% python3 -q
>>> import numpy as np
>>> np.set_printoptions(suppress=True, linewidth=160)
>>> cent = np.array([[-0.6, 0.2, 1.1], [-0.6, 0.0, -0.7]])
>>> rng = np.random.default_rng(29)
>>> J = np.array([[-1, 1],
...     [1, 0],
...     [-2, -2],
...     [2, 2],
...     [-1, 0],
...     [1, 0],
...     [0, 2],
...     [-1, 1],
...     [-1, -1],
...     [0, 0],
...     [2, 0]]) @ cent + 0.05 * rng.normal(size=(11, 3))
>>> J.round(4)
array([[-0.0196, -0.1975, -1.8083],
       [-0.6084,  0.2031,  1.0887],
       [ 2.4148, -0.4024, -0.7716],
       [-2.4329,  0.382 ,  0.7572],
       [ 0.5165, -0.3116, -1.097 ],
       [-0.6415,  0.1622,  1.071 ],
       [-1.1791,  0.0284, -1.3657],
       [ 0.0462, -0.0509, -1.7853],
       [ 1.2077, -0.3091, -0.4842],
       [ 0.1096,  0.1373,  0.0223],
       [-1.204 ,  0.4279,  2.0982]])
>>> u = np.array([-1, -2])
>>> np.round(np.convolve(J[2], u), 4)
array([-2.4148, -4.4272,  1.5765,  1.5432])
>>> np.round(np.correlate(J[2], J[9], "full"), 4)
array([ 0.0539,  0.3226,  0.1923, -0.1501, -0.0846])
>>> idx = J[:, 0] > np.median(J[:, 0])
>>> u = J[idx].mean(axis=0) - J[~idx].mean(axis=0)
>>> round((((J - J.mean(axis=0)) @ u > 0) == idx).mean(), 4)
np.float64(0.9091)
>>> idx.astype(int)
array([0, 0, 1, 0, 1, 0, 0, 1, 1, 1, 0])
>>> ((J - J.mean(axis=0)) @ u > 0).astype(int)
array([1, 0, 1, 0, 1, 0, 0, 1, 1, 1, 0])
>>> Ac = (J - J.mean(axis=0)) / J.std(axis=0)
>>> np.argwhere(np.abs(Ac) > 2)
array([[2, 0]])
>>> coef = np.linalg.lstsq(np.delete(Ac, 2, axis=1), Ac[:, 2])[0]
>>> round(1 - np.var(Ac[:, 2] - np.delete(Ac, 2, axis=1) @ coef), 4)
np.float64(0.7285)
>>> np.abs(coef).argmax()
np.int64(1)
>>> cov = np.cov(J, rowvar=False)
>>> np.round(np.linalg.eigvalsh(cov)[::-1], 4)
array([2.528 , 0.9478, 0.0069])
>>> np.argsort(-J.std(axis=0).round(6), kind="stable")
array([2, 0, 1])
>>> np.round(np.corrcoef(J.T), 4)
array([[ 1.    , -0.8615, -0.4432],
       [-0.8615,  1.    ,  0.7522],
       [-0.4432,  0.7522,  1.    ]])
>>> cov.shape
(3, 3)
>>> round(float(np.corrcoef(J[:, 1], J[:, 0])[0, 1]), 4)
-0.8615
>>> np.round(np.median(J, axis=0), 4)
array([-0.0196,  0.0284, -0.4842])
>>> np.round(np.polyfit(J[:, 1], J[:, 0], 1), 4)
array([-3.9211, -0.1381])
